$ python3 -q
>>> import numpy as np
>>> from numpy import linalg as LA
>>> np.set_printoptions(suppress=True, linewidth=160)
>>> Y = np.array([[3], [-5], [2]])
>>> C = np.array([[-1, 3, 2, 3]])
>>> W0 = Y @ C
>>> W0
array([[ -3,   9,   6,   9],
       [  5, -15, -10, -15],
       [ -2,   6,   4,   6]])
>>> rk = LA.matrix_rank(W0)
>>> rk
np.int64(1)
>>> null = LA.svd(W0)[2][rk:].T
>>> null.shape
(4, 3)
>>> [int(LA.matrix_rank(W0[:i])) for i in range(1, len(W0) + 1)]
[1, 1, 1]
>>> np.round(null @ null.T, 2)
array([[ 0.96,  0.13,  0.09,  0.13],
       [ 0.13,  0.61, -0.26, -0.39],
       [ 0.09, -0.26,  0.83, -0.26],
       [ 0.13, -0.39, -0.26,  0.61]])
>>> left, s, Vh = LA.svd(W0)
>>> s.round(2) + 0
array([29.56,  0.  ,  0.  ])
>>> Y = left[:, :1] @ np.diag(s[:1]) @ Vh[:1]
>>> Y.round(2)
array([[ -3.,   9.,   6.,   9.],
       [  5., -15., -10., -15.],
       [ -2.,   6.,   4.,   6.]])
>>> round(float(LA.norm(W0 - Y, 2)), 2), np.round(s[1], 2)
(0.0, np.float64(0.0))
>>> round(float(np.abs(W0 - Y).max()), 2)
0.0
>>> left, s, Vh = LA.svd(W0)
>>> vecs = Vh[:(s > 1e-8).sum()]
>>> rng = np.random.default_rng(632)
>>> vec = W0[0] + -3 * W0[2] + rng.integers(2) * np.eye(4)[3]
>>> vec
array([ 3., -9., -6., -9.])
>>> np.round(np.diag(vecs.T @ vecs), 2)
array([0.04, 0.39, 0.17, 0.39])
>>> left, s = LA.svd(W0)
Traceback (most recent call last):
  File "<python-input-25>", line 1, in <module>
    left, s = LA.svd(W0)
    ^^^^^^^
ValueError: too many values to unpack (expected 2)
>>> left, s, Vh = LA.svd(W0, full_matrices=False)
>>> round(np.sqrt((s ** 2).sum()), 2), round(float(LA.norm(W0)), 2)
(np.float64(29.56), 29.56)
>>> np.round(left.T @ left, 2) + 0
array([[1., 0., 0.],
       [0., 1., 0.],
       [0., 0., 1.]])
>>> np.round(Vh @ Vh.T, 2) + 0
array([[1., 0., 0.],
       [0., 1., 0.],
       [0., 0., 1.]])
>>> np.round(left.T @ W0 @ Vh.T, 2) + 0
array([[29.56,  0.  ,  0.  ],
       [ 0.  ,  0.  ,  0.  ],
       [ 0.  ,  0.  ,  0.  ]])
>>> np.allclose(left * s @ Vh, W0)
True
>>> (s > 1e-8).sum()
np.int64(1)
>>> s.round(2) + 0
array([29.56,  0.  ,  0.  ])
>>> np.round(s / s[0], 2) + 0
array([1., 0., 0.])
>>> np.round(np.abs(Vh[0]), 2)
array([0.21, 0.63, 0.42, 0.63])
>>> C2 = W0.T @ W0
>>> np.allclose(C2, C2.T)
True
>>> (W0 @ W0.T).shape
(3, 3)
>>> np.trace(C2), (W0 ** 2).sum()
(np.int64(874), np.int64(874))
>>> LA.matrix_rank(C2)
np.int64(1)
>>> np.round(LA.svd(W0, compute_uv=False) ** 2, 2) + 0
array([874.,   0.,   0.])
>>> M = np.load("w.npy")
>>> M
array([[3, 2, 3, 4],
       [2, 4, 0, 4],
       [3, 0, 5, 3],
       [4, 4, 3, 6]])
>>> vals, vecs = LA.eigvalsh(M)
Traceback (most recent call last):
  File "<python-input-44>", line 1, in <module>
    vals, vecs = LA.eigvalsh(M)
    ^^^^^^^^^^
ValueError: too many values to unpack (expected 2)
>>> vals, vecs = LA.eigh(M)
>>> np.round(LA.svd(M, compute_uv=False), 2) + 0
array([13.09,  4.77,  0.14,  0.  ])
>>> np.abs(vecs[:, -1]).round(6).argmax()
np.int64(3)
>>> np.round(vecs.T @ vecs, 2) + 0
array([[1., 0., 0., 0.],
       [0., 1., 0., 0.],
       [0., 0., 1., 0.],
       [0., 0., 0., 1.]])
>>> np.round(LA.eigvalsh(M + -2 * np.eye(4)), 2)
array([-2.  , -1.86,  2.77, 11.09])
>>> np.round(vecs @ np.diag(vals) @ vecs.T, 2) + 0
array([[3., 2., 3., 4.],
       [2., 4., 0., 4.],
       [3., 0., 5., 3.],
       [4., 4., 3., 6.]])
>>> (vals > 1e-8).sum(), (vals < -1e-8).sum()
(np.int64(3), np.int64(0))
>>> C2 = M.T @ M
>>> np.trace(C2), (M ** 2).sum()
(np.int64(194), np.int64(194))
>>> np.round(LA.svd(M, compute_uv=False) ** 2, 2) + 0
array([171.22,  22.76,   0.02,   0.  ])
>>> Y = M[0, 0] * M[1:] - np.outer(M[1:, 0], M[0])
>>> Y
array([[ 0,  8, -6,  4],
       [ 0, -6,  6, -3],
       [ 0,  4, -3,  2]])
>>> np.flatnonzero(~Y.round(6).any(axis=1))
array([], dtype=int64)
>>> LA.lstsq(W0[:-1].T, W0[-1])[2]
np.int32(1)
>>> J = np.array([[1, -1, 1], [1, 0, 0]])
>>> C2 = J.T @ J
>>> LA.matrix_rank(C2)
np.int64(2)
>>> C2
array([[ 2, -1,  1],
       [-1,  1, -1],
       [ 1, -1,  1]])
>>> (J @ J.T).shape
(2, 2)
>>> np.round(LA.svd(J, compute_uv=False) ** 2, 2)
array([3.41, 0.59])
>>> t3 = np.stack([J, 5 * J, J[::-1]])
>>> t3.sum(axis=0)
array([[ 7, -6,  6],
       [ 7, -1,  1]])
>>> LA.matrix_rank(t3.reshape(3, -1))
np.int64(2)
>>> LA.matrix_rank(t3)
array([2, 2, 2])
>>> X = np.load("test13.npy")
>>> X
array([[0.5 , 0.33, 0.17],
       [0.5 , 0.25, 0.25],
       [0.25, 0.25, 0.5 ]])
>>> vec = np.array([3, 4, 4])
>>> target = X @ vec
>>> target
array([3.5 , 3.5 , 3.75])
>>> np.round(LA.solve(X, target + X[:, 2]), 2)
array([3., 4., 5.])
>>> np.round(LA.solve(X, target), 2)
array([3., 4., 4.])
>>> np.round(LA.solve(X, 4 * target), 2)
array([12., 16., 16.])
>>> round(float(LA.det(X)), 2)
-0.02
>>> round(float(np.abs(LA.eigvals(X)).max()), 2)
1.0
>>> np.allclose(X, X.T)
False
>>> np.round((X + X.T) / 2, 2)
array([[0.5 , 0.42, 0.21],
       [0.42, 0.25, 0.25],
       [0.21, 0.25, 0.5 ]])
>>> np.round(np.sort(np.abs(LA.eigvals(X)))[::-1], 2)
array([1.  , 0.31, 0.06])
>>> np.round(LA.matrix_power(X, 2), 2)
array([[0.46, 0.29, 0.25],
       [0.44, 0.29, 0.27],
       [0.38, 0.27, 0.36]])
>>> p = np.eye(3)[1]
>>> for _ in range(4):
...     p = p @ X
...     print(p.round(2))
... 
[0.5  0.25 0.25]
[0.44 0.29 0.27]
[0.43 0.29 0.28]
[0.43 0.28 0.29]
>>> vec = np.array([-3, 2, 1])
>>> h = np.maximum(X @ vec, 0)
>>> X * (h > 1e-9)[:, None]
array([[0.  , 0.  , 0.  ],
       [0.  , 0.  , 0.  ],
       [0.25, 0.25, 0.5 ]])
>>> np.round(X.T @ h, 2)
array([0.06, 0.06, 0.12])
>>> h
array([0.  , 0.  , 0.25])
>>> np.maximum(X @ vec, 0) - np.maximum(-X @ vec, 0)
array([-0.67, -0.75,  0.25])
>>> np.round(np.tanh(X @ vec), 2)
array([-0.58, -0.64,  0.24])
>>> vec = np.array([3, 3, 2])
>>> (X * vec).sum(axis=1)
array([2.83, 2.75, 2.5 ])
>>> (X @ vec).argmax()
np.int64(0)
>>> np.sign((X @ vec).round(6))
array([1., 1., 1.])
>>> LA.norm(X @ vec) <= LA.norm(X, 2) * LA.norm(vec) + 1e-9
np.True_
>>> X @ vec
array([2.83, 2.75, 2.5 ])
>>> np.einsum("ij,j->i", X, vec)
array([2.83, 2.75, 2.5 ])
>>> X * vec
array([[1.5 , 0.99, 0.34],
       [1.5 , 0.75, 0.5 ],
       [0.75, 0.75, 1.  ]])
>>> data = np.array([[15, 16, 13, 12],
...     [16, 23, 18, 15],
...     [13, 18, 19, 18],
...     [12, 15, 18, 18]])
>>> data
array([[15, 16, 13, 12],
       [16, 23, 18, 15],
       [13, 18, 19, 18],
       [12, 15, 18, 18]])
>>> z = rng.permutation(4)
>>> z
array([3, 0, 2, 1])
>>> Y = data[z][:, z]
>>> np.trace(Y)
np.int64(75)
>>> np.diag(Y)
array([18, 15, 19, 23])
>>> Y
array([[18, 12, 18, 15],
       [12, 15, 13, 16],
       [18, 13, 19, 18],
       [15, 16, 18, 23]])
>>> np.round(LA.norm(data), 2)
np.float64(65.75)
>>> data.mean(axis=0)
array([14.  , 18.  , 17.  , 15.75])
>>> np.unravel_index(np.abs(data).argmax(), data.shape)
(np.int64(1), np.int64(1))
>>> np.count_nonzero(data)
np.int64(16)
>>> data.shape
(4, 4)
>>> np.argsort(-LA.norm(data, axis=0).round(6), kind="stable")[:3]
array([1, 2, 3])
>>> rk = LA.matrix_rank(data)
>>> rk
np.int64(3)
>>> null = LA.svd(data)[2][rk:].T
>>> [int(LA.matrix_rank(data[:i])) for i in range(1, len(data) + 1)]
[1, 2, 3, 3]
>>> np.round(data @ null, 2) + 0
array([[0.],
       [0.],
       [0.],
       [0.]])
>>> null.shape
(4, 1)
>>> np.round(LA.eigvals(data), 2) + 0
array([65.33,  6.93,  2.74,  0.  ])
>>> np.round(np.poly(data), 2) + 0
array([    1.,   -75.,   651., -1242.,     0.])
>>> round(float(LA.eigvals(data).sum().real), 2)
75.0
>>> np.round(LA.det(data.T), 2)
np.float64(0.0)
>>> np.einsum("ii->", data)
np.int64(75)
>>> np.einsum("ij,ji->", data, data)
np.int64(4323)
>>> F = np.load("layer16.npy")
>>> F.round(2)
array([[ 0.46,  0.08,  0.54, -0.7 ],
       [ 0.08,  0.99, -0.08,  0.1 ],
       [ 0.54, -0.08,  0.46,  0.7 ],
       [-0.7 ,  0.1 ,  0.7 ,  0.1 ]])
>>> np.round(np.sort(np.abs(LA.eigvals(F))), 2)
array([1., 1., 1., 1.])
>>> np.allclose(F @ F.T, F.T @ F)
True
>>> np.round(np.trace(F), 2)
np.float64(2.0)
>>> np.allclose(F, F.T)
True
>>> np.round(F @ F, 2) + 0
array([[1., 0., 0., 0.],
       [0., 1., 0., 0.],
       [0., 0., 1., 0.],
       [0., 0., 0., 1.]])
>>> LA.determinant(F)
Traceback (most recent call last):
  File "<python-input-133>", line 1, in <module>
    LA.determinant(F)
    ^^^^^^^^^^^^^^
AttributeError: module 'numpy.linalg' has no attribute 'determinant'
>>> np.round(LA.matrix_power(F, 4), 2) + 0
array([[1., 0., 0., 0.],
       [0., 1., 0., 0.],
       [0., 0., 1., 0.],
       [0., 0., 0., 1.]])
>>> vals, vecs = LA.eigh(F)
>>> np.round(LA.eigvalsh(F + 4 * np.eye(4)), 2)
array([3., 5., 5., 5.])
>>> np.unique(vals.round(6) + 0, return_counts=True)[1]
array([1, 3])
>>> np.round(LA.eigvalsh(F @ F), 2)
array([1., 1., 1., 1.])
>>> [round(float(LA.det(F[:i, :i])), 2) + 0 for i in range(1, 5)]
[0.46, 0.44, -0.1, -1.0]
>>> np.all(LA.eigvalsh(F) > 0)
np.False_
>>> vals, vecs = LA.eigh(F)
>>> vec = np.array([-2, 7, -6, -7])
>>> np.round(vecs * np.maximum(vals, 0) @ vecs.T, 2)
array([[ 0.73,  0.04,  0.27, -0.35],
       [ 0.04,  0.99, -0.04,  0.05],
       [ 0.27, -0.04,  0.73,  0.35],
       [-0.35,  0.05,  0.35,  0.55]])
>>> vec @ F @ vec
np.float64(118.4)
>>> np.round(np.kron(np.eye(2, dtype=int), F), 2)
array([[ 0.46,  0.08,  0.54, -0.7 ,  0.  ,  0.  ,  0.  , -0.  ],
       [ 0.08,  0.99, -0.08,  0.1 ,  0.  ,  0.  , -0.  ,  0.  ],
       [ 0.54, -0.08,  0.46,  0.7 ,  0.  , -0.  ,  0.  ,  0.  ],
       [-0.7 ,  0.1 ,  0.7 ,  0.1 , -0.  ,  0.  ,  0.  ,  0.  ],
       [ 0.  ,  0.  ,  0.  , -0.  ,  0.46,  0.08,  0.54, -0.7 ],
       [ 0.  ,  0.  , -0.  ,  0.  ,  0.08,  0.99, -0.08,  0.1 ],
       [ 0.  , -0.  ,  0.  ,  0.  ,  0.54, -0.08,  0.46,  0.7 ],
       [-0.  ,  0.  ,  0.  ,  0.  , -0.7 ,  0.1 ,  0.7 ,  0.1 ]])
>>> np.einsum("ij,ji->", F, F)
np.float64(4.0)
>>> np.round(LA.eigvals(F), 2)
array([ 1., -1.,  1.,  1.])
>>> round(LA.eigvals(F).sum().real, 2)
np.float64(2.0)
